In [1]: import numpy as np

In [2]: import numpy.linalg as la

In [3]: np.set_printoptions(suppress=True, linewidth=200)

In [4]: def rd(a):
   ...:     return np.round(a, 3) + 0
   ...: 

In [5]: rng = np.random.default_rng(6)

In [6]: X = (rng.random((3, 3)) < 0.3) + np.eye(3)

In [7]: X /= X.sum(axis=1, keepdims=True)

In [8]: print(X)
[[1. 0. 0.]
 [0. 1. 0.]
 [0. 0. 1.]]

In [9]: ev, evecs = la.eig(X)

In [10]: print(ev)
[1. 1. 1.]

In [11]: print(rd(np.sort(la.eigvals(X @ X))))
[1. 1. 1.]

In [12]: vec = np.ones(3)

In [13]: for _ in range(5):
    ...:     vec = X @ vec
    ...:     vec /= la.norm(vec)
    ...:     print(round(vec @ X @ vec, 3))
    ...: 
1.0
1.0
1.0
1.0
1.0

In [14]: print(rd(vec))
[0.577 0.577 0.577]

In [15]: print(rd(la.det(2 * X)), rd(la.det(X)))
8.0 1.0

In [16]: print(rd(la.det(X[::-1])))
-1.0

In [17]: print(rd(la.eigvals(X).sum().real))
3.0

In [18]: print(np.einsum("ii->", X))
3.0

In [19]: L = la.cholesky(X)

In [20]: print(np.diag(L) ** 2)
[1. 1. 1.]

In [21]: print(L @ L.T)
[[1. 0. 0.]
 [0. 1. 0.]
 [0. 0. 1.]]

In [22]: other = np.array([[2, -2, 2], [-1, 1, -2]])

In [23]: cent = np.kron(other, X)

In [24]: print(la.matrix_rank(cent))
6

In [25]: print(cent.shape)
(6, 9)

In [26]: data = np.loadtxt("case18.csv", delimiter=",")

In [27]: print(rd(data))
[[ 2.568  0.334  0.432  0.802]
 [ 2.304  0.473  0.696  0.136]
 [ 0.75  -0.616  2.25  -1.884]
 [ 2.679  1.445  0.321 -0.087]
 [ 5.592  2.482 -2.592  4.702]
 [ 2.068  0.042  0.932  0.094]
 [ 1.943  0.764  1.057 -0.878]
 [ 2.473  0.248  0.527  0.698]
 [ 1.318 -0.336  1.682 -1.027]
 [ 0.695 -1.494  2.305 -1.117]
 [-1.978 -1.547  4.978 -6.408]
 [ 0.816 -1.986  2.184 -0.381]
 [-2.036 -3.695  5.036 -4.377]
 [ 2.326 -0.234  0.674  0.886]
 [ 1.054 -1.261  1.946 -0.631]
 [ 2.211 -0.677  0.789  1.099]
 [ 1.852  0.213  1.148 -0.508]
 [ 0.664 -1.308  2.336 -1.365]
 [ 1.101 -0.233  1.899 -1.565]
 [ 0.926 -1.146  2.074 -1.002]
 [ 1.867  1.886  1.133 -2.152]
 [ 1.703 -0.351  1.297 -0.244]
 [-1.503  0.047  4.503 -7.052]
 [-0.117 -1.948  3.117 -2.285]
 [ 5.861  1.942 -2.861  5.78 ]]

In [28]: z = data[:, 0] > np.median(data[:, 0])

In [29]: r0 = data[z].mean(axis=0) - data[~z].mean(axis=0)

In [30]: print((((data - data.mean(axis=0)) @ r0 > 0) == z).mean())
0.96

In [31]: print(rd(r0))
[ 2.551  1.964 -2.551  3.138]

In [32]: print(np.argsort(-np.abs(r0).round(6), kind="stable"))
[3 0 2 1]

In [33]: print(((data - data.mean(axis=0)) @ r0 > 0).astype(int))
[1 1 0 1 1 1 1 1 0 0 0 0 0 1 0 1 1 0 0 0 1 1 0 0 1]

In [34]: print(z.astype(int))
[1 1 0 1 1 1 1 1 0 0 0 0 0 1 0 1 1 0 0 0 1 0 0 0 1]
